$ python -q
>>> import numpy as np
>>> from numpy import linalg as LA
>>> np.set_printoptions(precision=3, suppress=True, linewidth=140, floatmode="fixed")
>>> rnd = lambda a: np.round(a, 3) + 0
>>> arr = np.load("x.npy")
>>> arr
array([[ 81,  33,  13,  32,   4],
       [ 33,  61, -40,  -3,   9],
       [ 13, -40,  65,  15,  -1],
       [ 32,  -3,  15,  49, -29],
       [  4,   9,  -1, -29,  36]])
>>> vals, V = LA.eigh(arr)
>>> x0 = np.array([2, -2, -1, -1, 3])
>>> np.abs(arr).sum(axis=1).max(), rnd(np.abs(vals).max())
(np.int64(163), np.float64(115.454))
>>> rnd(LA.eigvals(arr).sum().real)
np.float64(292.0)
>>> proj = np.triu(np.array([[2, 0, 0, 1, 0],
...     [1, 2, 2, 1, 0],
...     [0, 0, 2, 0, 0],
...     [0, 1, 0, 0, 2],
...     [2, 0, 0, 1, 0]]), 1) + np.eye(5)
>>> A2 = proj @ arr @ LA.inv(proj)
>>> np.trace(A2), np.trace(arr)
(np.float64(292.0), np.int64(292))
>>> A2
array([[113.000,  30.000, -32.000, -62.000,  99.000],
       [ 91.000, -22.000, 149.000,   7.000, -36.000],
       [ 13.000, -40.000, 145.000,  42.000, -85.000],
       [ 40.000,  15.000, -17.000, -64.000, 171.000],
       [  4.000,   9.000, -19.000, -42.000, 120.000]])
>>> vals, V = LA.eig(A2)
>>> rnd(vals)
array([115.454, 107.975,  57.008,   3.649,   7.915])
>>> rnd(np.sort(LA.eigvals(LA.inv(A2))))
array([0.009, 0.009, 0.018, 0.126, 0.274])
>>> rnd(A2 @ V[:, 0] - vals[0] * V[:, 0])
array([0.000, 0.000, 0.000, 0.000, 0.000])
>>> E = np.loadtxt("arr.csv", delimiter=",")
>>> rnd(E)
array([[ 0.143, -0.286, -0.286, -0.857, -0.286],
       [-0.286,  0.905, -0.095, -0.286, -0.095],
       [-0.286, -0.095,  0.905, -0.286, -0.095],
       [-0.857, -0.286, -0.286,  0.143, -0.286],
       [-0.286, -0.095, -0.095, -0.286,  0.905]])
>>> x0 = np.array([5, -2, -3, -5, 4])
>>> rnd(np.sort(np.abs(np.degrees(np.angle(LA.eigvals(E))))))
array([  0.000,   0.000,   0.000,   0.000, 180.000])
>>> rnd(np.abs(LA.eigvals(E)))
array([1.000, 1.000, 1.000, 1.000, 1.000])
>>> [p for p in range(1, 25) if np.allclose(LA.matrix_power(E, p), np.eye(5))]
[2, 4, 6, 8, 10, 12, 14, 16, 18, 20, 22, 24]
>>> rnd(LA.det(E))
np.float64(-1.0)
>>> rnd(LA.inv(E))
array([[ 0.143, -0.286, -0.286, -0.857, -0.286],
       [-0.286,  0.905, -0.095, -0.286, -0.095],
       [-0.286, -0.095,  0.905, -0.286, -0.095],
       [-0.857, -0.286, -0.286,  0.143, -0.286],
       [-0.286, -0.095, -0.095, -0.286,  0.905]])
>>> rnd(E.T @ (E @ x0))
array([ 5.000, -2.000, -3.000, -5.000,  4.000])
>>> rnd(LA.norm(x0)), rnd(LA.norm(E @ x0))
(np.float64(8.888), np.float64(8.888))
